% ipython --no-banner

In [1]: import numpy as np

In [2]: from numpy import linalg as LA

In [3]: np.set_printoptions(suppress=True, linewidth=120)

In [4]: arr = np.load("sample15.npy")

In [5]: print(arr)
[[1 0]
 [0 1]]

In [6]: x0 = np.array([-4, -5])

In [7]: print(np.round(np.abs(LA.eigvals(arr)), 2))
[1. 1.]

In [8]: print(2 - LA.matrix_rank(arr - np.eye(2), tol=1e-8))
2

In [9]: print(np.round(LA.inv(arr), 2))
[[1. 0.]
 [0. 1.]]

In [10]: w, evecs = LA.eigh(arr)

In [11]: x0 = np.array([1, -8])

In [12]: print(x0 @ arr @ x0 / (x0 @ x0), w[0], w[-1])
1.0 1.0 1.0

In [13]: print(np.abs(arr).sum(axis=1).max(), np.abs(w).max())
1 1.0

In [14]: print(evecs * np.sqrt(w) @ evecs.T)
[[1. 0.]
 [0. 1.]]

In [15]: print(evecs * np.maximum(w, 0) @ evecs.T)
[[1. 0.]
 [0. 1.]]

In [16]: print(np.round(np.sort(LA.eigvals(arr)), 2))
[1. 1.]

In [17]: print(arr @ arr)
[[1 0]
 [0 1]]

In [18]: print(np.prod(np.diag(arr)), round(float(LA.det(arr)), 2))
1 1.0

In [19]: J = np.load("out18.npy")

In [20]: print(J)
[[ 0  0 -3  0]
 [ 0  0  3  0]
 [-1  0 -1  0]
 [ 1  0  1  0]]

In [21]: Uu, sig, VT = LA.svd(J)

In [22]: evecs = VT[:(sig > 1e-8).sum()]

In [23]: rng = np.random.default_rng(97826)

In [24]: x0 = J[0] + -1 * J[3] + rng.integers(2) * np.eye(4)[1]

In [25]: print(x0)
[-1.  0. -4.  0.]

In [26]: print(np.allclose(evecs.T @ evecs @ x0, x0))
True

In [27]: print(np.round(np.diag(evecs.T @ evecs), 2))
[1. 0. 1. 0.]

In [28]: print(np.round(evecs.T @ evecs, 2) + 0)
[[1. 0. 0. 0.]
 [0. 0. 0. 0.]
 [0. 0. 1. 0.]
 [0. 0. 0. 0.]]

In [29]: print(np.round(LA.norm(x0 - evecs.T @ evecs @ x0), 2))
0.0
